>>> import numpy as np
>>> from numpy import linalg as LA
>>> np.set_printoptions(precision=2, suppress=True, linewidth=100, floatmode="fixed")
>>> W0 = np.load("m.npy")
>>> W0
array([[ 0.54,  0.50,  0.03],
       [ 0.50,  0.46, -0.03],
       [ 0.03, -0.03,  1.00]])
>>> # symmetric, so the eigenvalues are real
>>> f, r1 = W0[2], W0[0]
>>> np.round(f @ r1, 2)
np.float64(0.03)
>>> pr = (f @ r1) / (f @ f) * f
>>> round(LA.norm(f + r1) ** 2 + LA.norm(f - r1) ** 2, 2)
np.float64(3.08)
>>> print(np.round(np.outer(f, r1), 2) + 0)
[[ 0.02  0.01  0.00]
 [-0.02 -0.02  0.00]
 [ 0.54  0.50  0.03]]
>>> (r1 - pr) @ f
np.float64(0.0)
>>> print(LA.matrix_rank(np.outer(f, r1)))
1
>>> pr.round(2) + 0
array([0.00, 0.00, 0.03])
>>> rng = np.random.default_rng(94443)
>>> labels = rng.permutation(3)
>>> labels
array([2, 1, 0])
>>> Y = W0[labels][:, labels]
>>> print(np.diag(Y))
[1.00 0.46 0.54]
>>> Y
array([[ 1.00, -0.03,  0.03],
       [-0.03,  0.46,  0.50],
       [ 0.03,  0.50,  0.54]])
>>> np.round(np.sort(np.abs(LA.eigvals(Y))), 2) + 0
array([0.00, 1.00, 1.00])
>>> print(np.allclose(Y, W0))
False
>>> np.trace(Y)
np.float64(2.0)
>>> round(float(np.trace(LA.pinv(W0) @ W0)), 2)
2.0
>>> np.allclose(W0[:-1].T @ LA.lstsq(W0[:-1].T, W0[-1])[0], W0[-1])
True
>>> LA.lstsq(W0[:-1].T, W0[-1])[2]
np.int32(2)
>>> print(W0 @ LA.pinv(W0) @ W0)
[[ 0.54  0.50  0.03]
 [ 0.50  0.46 -0.03]
 [ 0.03 -0.03  1.00]]
>>> data = np.loadtxt("x.csv", delimiter=",")
>>> print(data)
[[ 5.00  1.00  3.00]
 [ 4.00  0.00  0.00]
 [ 9.00  1.00  3.00]
 [ 9.00  1.00  3.00]
 [11.00  1.00  5.00]
 [ 4.00  0.00  0.00]
 [ 4.00  0.00  0.00]
 [ 4.00  0.00  0.00]
 [ 0.00  0.00  0.00]
 [ 0.00  0.00  0.00]
 [ 2.00  0.00  2.00]
 [ 0.00  0.00  0.00]
 [ 5.00  1.00  3.00]
 [ 0.00  0.00  0.00]
 [ 2.00  0.00  2.00]
 [ 0.00  0.00  0.00]
 [ 0.00  0.00  0.00]
 [ 7.00  1.00  5.00]
 [ 4.00  0.00  0.00]
 [ 5.00  1.00  3.00]
 [ 0.00  0.00  0.00]
 [ 6.00  0.00  2.00]
 [ 9.00  1.00  3.00]
 [ 2.00  0.00  2.00]]
>>> # rows 2 and 3 are equal
>>> f = np.array([5, -1, -2])
>>> print(np.array([np.convolve(row, f, "same") for row in data]))
[[ 0.00  4.00 -5.00]
 [-4.00 -8.00  0.00]
 [-4.00 -4.00 -5.00]
 [-4.00 -4.00 -5.00]
 [-6.00  2.00 -7.00]
 [-4.00 -8.00  0.00]
 [-4.00 -8.00  0.00]
 [-4.00 -8.00  0.00]
 [ 0.00  0.00  0.00]
 [ 0.00  0.00  0.00]
 [-2.00  6.00 -2.00]
 [ 0.00  0.00  0.00]
 [ 0.00  4.00 -5.00]
 [ 0.00  0.00  0.00]
 [-2.00  6.00 -2.00]
 [ 0.00  0.00  0.00]
 [ 0.00  0.00  0.00]
 [-2.00 10.00 -7.00]
 [-4.00 -8.00  0.00]
 [ 0.00  4.00 -5.00]
 [ 0.00  0.00  0.00]
 [-6.00 -2.00 -2.00]
 [-4.00 -4.00 -5.00]
 [-2.00  6.00 -2.00]]
>>> np.correlate(data[13], data[0], "full")
array([0.00, 0.00, 0.00, 0.00, 0.00])
>>> np.cross(data[13, :3], data[0, :3])
array([0.00, 0.00, 0.00])
>>> C = data[[10, 11]].astype(float)
>>> for _ in range(3):
...     labels = LA.norm(data[:, None] - C, axis=-1).argmin(axis=1)
...     C = np.array([data[labels == j].mean(axis=0) for j in range(2)])
... 
>>> labels
array([0, 0, 0, 0, 0, 0, 0, 0, 1, 1, 1, 1, 0, 1, 1, 1, 1, 0, 0, 0, 1, 0, 0, 1])
>>> print(C[1] - C[0])
[-5.54 -0.57 -1.54]
>>> C
array([[6.14, 0.57, 2.14],
       [0.60, 0.00, 0.60]])
>>> print(np.bincount(labels))
[14 10]
>>> blk = np.stack([data, 2 * data, data[::-1]])
>>> LA.matrix_rank(blk)
array([3, 3, 3])
>>> blk.sum(axis=0)
array([[17.00,  3.00, 11.00],
       [21.00,  1.00,  3.00],
       [33.00,  3.00, 11.00],
       [27.00,  3.00,  9.00],
       [38.00,  4.00, 18.00],
       [16.00,  0.00,  0.00],
       [19.00,  1.00,  5.00],
       [12.00,  0.00,  0.00],
       [ 0.00,  0.00,  0.00],
       [ 2.00,  0.00,  2.00],
       [ 6.00,  0.00,  6.00],
       [ 5.00,  1.00,  3.00],
       [15.00,  3.00,  9.00],
       [ 2.00,  0.00,  2.00],
       [ 6.00,  0.00,  6.00],
       [ 0.00,  0.00,  0.00],
       [ 4.00,  0.00,  0.00],
       [25.00,  3.00, 15.00],
       [16.00,  0.00,  0.00],
       [26.00,  4.00, 14.00],
       [ 9.00,  1.00,  3.00],
       [27.00,  1.00,  9.00],
       [31.00,  3.00,  9.00],
       [11.00,  1.00,  9.00]])
>>> blk.shape
(3, 24, 3)
>>> E = np.load("arr.npy")
>>> E
array([[-1.00,  0.00,  1.00],
       [-2.00,  1.00,  1.00],
       [-2.00,  0.00,  2.00]])
>>> rk = LA.matrix_rank(E)
>>> rk
np.int64(2)
>>> null = LA.svd(E)[2][rk:].T
>>> [int(LA.matrix_rank(E[:, :j + 1])) for j in range(3)]
[1, 2, 2]
>>> null.shape
(3, 1)
>>> [int(LA.matrix_rank(np.delete(E, i, axis=0))) for i in range(3)]
[2, 1, 2]
>>> null @ null.T
array([[0.33, 0.33, 0.33],
       [0.33, 0.33, 0.33],
       [0.33, 0.33, 0.33]])
>>> LA.matrix_rank(E.T @ E), LA.matrix_rank(E @ E.T)
(np.int64(2), np.int64(2))
>>> [round(float(x), 2) for x in LA.svd(E, compute_uv=False)[:3]]
[3.87, 1.0, 0.0]
>>> round(float(np.abs(LA.eigvals(E)).max()), 2)
1.0
>>> np.allclose(E @ E.T, E.T @ E)
False
>>> np.trace(E)
np.float64(2.0)
>>> assert E == E.T
Traceback (most recent call last):
  File "<python-input-58>", line 1, in <module>
    assert E == E.T
           ^^^^^^^^
ValueError: The truth value of an array with more than one element is ambiguous. Use a.any() or a.all()
>>> np.sort(np.abs(LA.eigvals(E)))
array([0.00, 1.00, 1.00])
>>> (E + E.T) / 2
array([[-1.00, -1.00, -0.50],
       [-1.00,  1.00,  0.50],
       [-0.50,  0.50,  2.00]])
>>> (E - E.T) / 2
array([[ 0.00,  1.00,  1.50],
       [-1.00,  0.00,  0.50],
       [-1.50, -0.50,  0.00]])
>>> np.allclose(E, E.T)
False
>>> left, sig, vt = LA.svd(E)
>>> np.argmax(sig[:-1] / (sig[1:] + 1e-6)) + 1
np.int64(2)
>>> Y = left[:, :2] @ np.diag(sig[:2]) @ vt[:2]
>>> Y.round(2) + 0
array([[-1.00,  0.00,  1.00],
       [-2.00,  1.00,  1.00],
       [-2.00,  0.00,  2.00]])
>>> round(LA.norm(E - Y) / LA.norm(E), 2)
np.float64(0.0)
>>> F = np.load("layer9.npy")
>>> print(F)
[[-0.65 -0.81  0.76]
 [-0.97 -0.94  1.00]
 [-0.81 -0.37  0.99]
 [ 1.00  1.00 -1.00]
 [-0.83 -0.77  0.98]
 [-0.83 -0.82  0.97]
 [-0.78 -0.94  0.82]
 [-0.51  0.21  0.94]
 [ 0.77  0.92 -0.85]
 [ 0.96  0.97 -1.00]
 [-0.86 -0.89  0.97]
 [-0.87 -0.72  0.99]
 [ 0.41  0.69 -0.35]
 [-0.49 -0.29  0.81]
 [-0.36 -0.38  0.56]
 [-0.73 -0.91  0.77]
 [-0.07  0.21  0.37]
 [ 0.11  0.52  0.25]
 [ 0.91  0.90 -0.99]
 [ 1.00  1.00 -1.00]
 [ 0.99  0.99 -1.00]
 [-0.90 -0.87  0.99]
 [ 0.27  0.56 -0.15]
 [-0.45 -0.58  0.58]
 [ 0.21  0.34 -0.23]
 [-0.74 -0.90  0.81]
 [-0.59 -0.60  0.82]]
>>> # rows 3 and 19 are equal
>>> def softmax(z):
...     e = np.exp(z - z.max(axis=-1, keepdims=True))
...     return e / e.sum(axis=-1, keepdims=True)
... 
>>> softmax(F[7])
array([0.14, 0.28, 0.58])
>>> softmax(F).sum(axis=1)
array([1.00, 1.00, 1.00, 1.00, 1.00, 1.00, 1.00, 1.00, 1.00, 1.00, 1.00, 1.00, 1.00, 1.00, 1.00,
       1.00, 1.00, 1.00, 1.00, 1.00, 1.00, 1.00, 1.00, 1.00, 1.00, 1.00, 1.00])
>>> print(softmax(F[7] + 3))
[0.14 0.28 0.58]
>>> S = F @ F.T / np.sqrt(3)
>>> softmax(S)[7] @ F
array([-0.47, -0.38,  0.61])
>>> print(softmax(S).round(6).argmax(axis=1))
[1 1 1 3 1 1 1 2 3 3 1 1 3 1 1 1 7 3 3 3 3 1 3 1 3 1 1]
>>> A = np.load("mat.npy")
>>> A
array([[-0.50,  1.75,  1.00],
       [-1.75,  3.62,  1.00],
       [-1.11,  2.67,  1.00],
       [ 4.08, -5.12,  1.00],
       [ 1.11, -0.67,  1.00],
       [ 1.87, -1.81,  1.00],
       [-1.94,  3.91,  1.00],
       [ 1.22, -0.83,  1.00],
       [-1.95,  3.93,  1.00],
       [ 2.03, -2.04,  1.00]])
>>> rk = LA.matrix_rank(A)
>>> rk
np.int64(2)
>>> null = LA.svd(A)[2][rk:].T
>>> np.round(A @ null, 2) + 0
array([[0.00],
       [0.00],
       [0.00],
       [0.00],
       [0.00],
       [0.00],
       [0.00],
       [0.00],
       [0.00],
       [0.00]])
>>> null @ null.T
array([[ 0.53,  0.35, -0.35],
       [ 0.35,  0.24, -0.24],
       [-0.35, -0.24,  0.24]])
>>> null[:, 0] / null[np.abs(null[:, 0]).round(6).argmax(), 0]
array([ 1.00,  0.67, -0.67])
>>> [int(LA.matrix_rank(A[:, :j + 1])) for j in range(3)]
[1, 2, 2]
>>> round(float(LA.norm(A)), 2)
11.74
>>> A.mean(axis=0)
array([0.31, 0.54, 1.00])
>>> print(np.round(LA.svd(A, compute_uv=False), 2) + 0)
[11.17  3.60  0.00]
>>> A.sum(axis=1)
array([ 2.25,  2.87,  2.56, -0.04,  1.44,  1.06,  2.97,  1.39,  2.98,  0.99])
>>> np.zeros(10, 3)
Traceback (most recent call last):
  File "<python-input-91>", line 1, in <module>
    np.zeros(10, 3)
    ~~~~~~~~^^^^^^^
TypeError: Cannot interpret '3' as a data type
>>> left, sig, vt = LA.svd(A)
>>> np.argmax(sig[:-1] / (sig[1:] + 1e-6)) + 1
np.int64(2)
>>> Y = left[:, :2] @ np.diag(sig[:2]) @ vt[:2]
>>> np.round(LA.norm(A - Y) / LA.norm(A), 2)
np.float64(0.0)
>>> Y
array([[-0.50,  1.75,  1.00],
       [-1.75,  3.62,  1.00],
       [-1.11,  2.67,  1.00],
       [ 4.08, -5.12,  1.00],
       [ 1.11, -0.67,  1.00],
       [ 1.87, -1.81,  1.00],
       [-1.94,  3.91,  1.00],
       [ 1.22, -0.83,  1.00],
       [-1.95,  3.93,  1.00],
       [ 2.03, -2.04,  1.00]])
>>> np.round(np.abs(A - Y).max(), 2)
np.float64(0.0)
>>> print(LA.matrix_rank(Y))
2
>>> f = np.array([2, 3, 2])
>>> np.correlate(A[2], A[6], "full")
array([-1.11, -1.68, 13.59, -1.27, -1.94])
>>> np.convolve(A[2], f)
array([-2.23,  2.00,  7.78,  8.34,  2.00])
>>> np.abs(np.diag(LA.qr(A)[1])) > 1e-9
array([ True,  True, False])
>>> A @ LA.pinv(A) @ A
array([[-0.50,  1.75,  1.00],
       [-1.75,  3.62,  1.00],
       [-1.11,  2.67,  1.00],
       [ 4.08, -5.12,  1.00],
       [ 1.11, -0.67,  1.00],
       [ 1.87, -1.81,  1.00],
       [-1.94,  3.91,  1.00],
       [ 1.22, -0.83,  1.00],
       [-1.95,  3.93,  1.00],
       [ 2.03, -2.04,  1.00]])
>>> round(np.trace(LA.pinv(A) @ A), 2)
np.float64(2.0)
>>> np.unique(A.round(6), axis=0).shape
(10, 3)
>>> LA.lstsq(A[:-1].T, A[-1])[2]
np.int32(2)
>>> mat = np.load("case7.npy")
>>> mat
array([[  4,   3,  -1,  -8],
       [  1,   8,  -5, -15],
       [  7,  -2,   3,  -1]])
>>> left, sig, vt = LA.svd(mat)
>>> V = vt[:(sig > 1e-8).sum()]
>>> vec = mat[2] + -1 * mat[0] + rng.integers(2) * np.eye(4)[0]
>>> vec
array([ 4.00, -5.00,  4.00,  7.00])
>>> np.diag(V.T @ V)
array([0.79, 0.25, 0.21, 0.75])
>>> LA.matrix_rank(np.vstack([mat, vec]))
np.int64(3)
>>> np.allclose(mat[:-1].T @ LA.lstsq(mat[:-1].T, mat[-1])[0], mat[-1])
True
>>> rk = LA.matrix_rank(mat)
>>> rk
np.int64(2)
>>> null = LA.svd(mat)[2][rk:].T
>>> [int(LA.matrix_rank(mat[:, :j + 1])) for j in range(4)]
[1, 2, 2, 2]
>>> X = np.load("run18.npy")
>>> X
array([[1, 2, 2, 1],
       [2, 4, 4, 2],
       [2, 4, 4, 2],
       [1, 2, 2, 1]])
>>> Y = X[0, 0] * X[1:] - np.outer(X[1:, 0], X[0])
>>> Y
array([[0, 0, 0, 0],
       [0, 0, 0, 0],
       [0, 0, 0, 0]])
>>> np.flatnonzero(~Y.round(6).any(axis=1))
array([0, 1, 2])
>>> Y = np.array([[-3, -2, 0], [3, 1, 2], [1, 3, -3], [3, 0, -2]])
>>> print(np.einsum("ij,ij->i", X, X))
[10 40 40 10]
>>> Y @ X
Traceback (most recent call last):
  File "<python-input-127>", line 1, in <module>
    Y @ X
    ~~^~~
ValueError: matmul: Input operand 1 has a mismatch in its core dimension 0, with gufunc signature (n?,k),(k,m?)->(n?,m?) (size 4 is different from 3)
>>> LA.matrix_rank(X @ Y)
np.int64(1)
>>> np.einsum("ij->j", X)
array([ 6, 12, 12,  6])
>>> np.einsum("ik,kj->ji", X, Y)
array([[ 8, 16, 16,  8],
       [ 6, 12, 12,  6],
       [-4, -8, -8, -4]])
>>> left, sig, vt = LA.svd(X)
>>> np.argmax(sig[:-1] / (sig[1:] + 1e-6)) + 1
np.int64(1)
>>> print(sig.round(2) + 0)
[10.00  0.00  0.00  0.00]
>>> Y = left[:, :1] @ np.diag(sig[:1]) @ vt[:1]
>>> round(np.abs(X - Y).max(), 2)
np.float64(0.0)
>>> LA.matrix_rank(Y)
np.int64(1)
>>> vals, V = LA.eigh(X)
>>> vec = np.array([9, 7, 5, 3])
>>> np.abs(X).sum(axis=1).max(), np.abs(vals).max()
(np.int64(12), np.float64(10.0))
>>> print((np.sign(V[:, -1].round(6)) == np.sign(V[0, -1].round(6))).astype(int))
[1 1 1 1]
>>> np.round(LA.eigvalsh(X[1:, 1:]), 2) + 0
array([0.00, 0.00, 9.00])
>>> print(V * np.maximum(vals, 0) @ V.T)
[[1.00 2.00 2.00 1.00]
 [2.00 4.00 4.00 2.00]
 [2.00 4.00 4.00 2.00]
 [1.00 2.00 2.00 1.00]]
>>> m1 = np.array([[16, 8, -4], [8, 4, -2], [-4, -2, 1]])
>>> # looks like rank 1
>>> np.argsort(-LA.norm(m1, axis=0).round(6), kind="stable")[:3]
array([0, 1, 2])
>>> [round(float(x), 2) for x in LA.svd(m1, compute_uv=False)[:3]]
[21.0, 0.0, 0.0]
>>> np.abs(np.diag(LA.qr(m1)[1])) > 1e-9
array([ True, False, False])
>>> np.round(np.trace(LA.pinv(m1) @ m1), 2)
np.float64(1.0)
>>> np.allclose(m1[:-1].T @ LA.lstsq(m1[:-1].T, m1[-1])[0], m1[-1])
True
>>> try:
...     LA.inv(m1)
... except LA.LinAlgError as e:
...     print(e)
... 
Singular matrix
>>> vals, V = LA.eigvalsh(X)
Traceback (most recent call last):
  File "<python-input-151>", line 1, in <module>
    vals, V = LA.eigvalsh(X)
    ^^^^^^^
ValueError: too many values to unpack (expected 2)
>>> vals, V = LA.eigh(X)
>>> print(np.round(V.T @ V, 2) + 0)
[[1.00 0.00 0.00 0.00]
 [0.00 1.00 0.00 0.00]
 [0.00 0.00 1.00 0.00]
 [0.00 0.00 0.00 1.00]]
>>> np.unique(vals.round(6) + 0, return_counts=True)[1]
array([3, 1])
>>> print(np.round(LA.eigvalsh(X @ X), 2) + 0)
[  0.00   0.00   0.00 100.00]
>>> np.abs(V[:, -1])
array([0.32, 0.63, 0.63, 0.32])
>>> print((vals > 1e-8).sum(), (vals < -1e-8).sum())
1 0
>>> print(vals.sum(), np.trace(X))
10.0 10
>>> print(np.abs(V[:, -1]).round(6).argmax())
1
>>> print(np.round(LA.svd(X, compute_uv=False), 2) + 0)
[10.00  0.00  0.00  0.00]
>>> print(LA.eigvalsh(X + 5 * np.eye(4)))
[ 5.00  5.00  5.00 15.00]
>>> print(np.round(V.T @ X @ V, 2) + 0)
[[ 0.00  0.00  0.00  0.00]
 [ 0.00  0.00  0.00  0.00]
 [ 0.00  0.00  0.00  0.00]
 [ 0.00  0.00  0.00 10.00]]
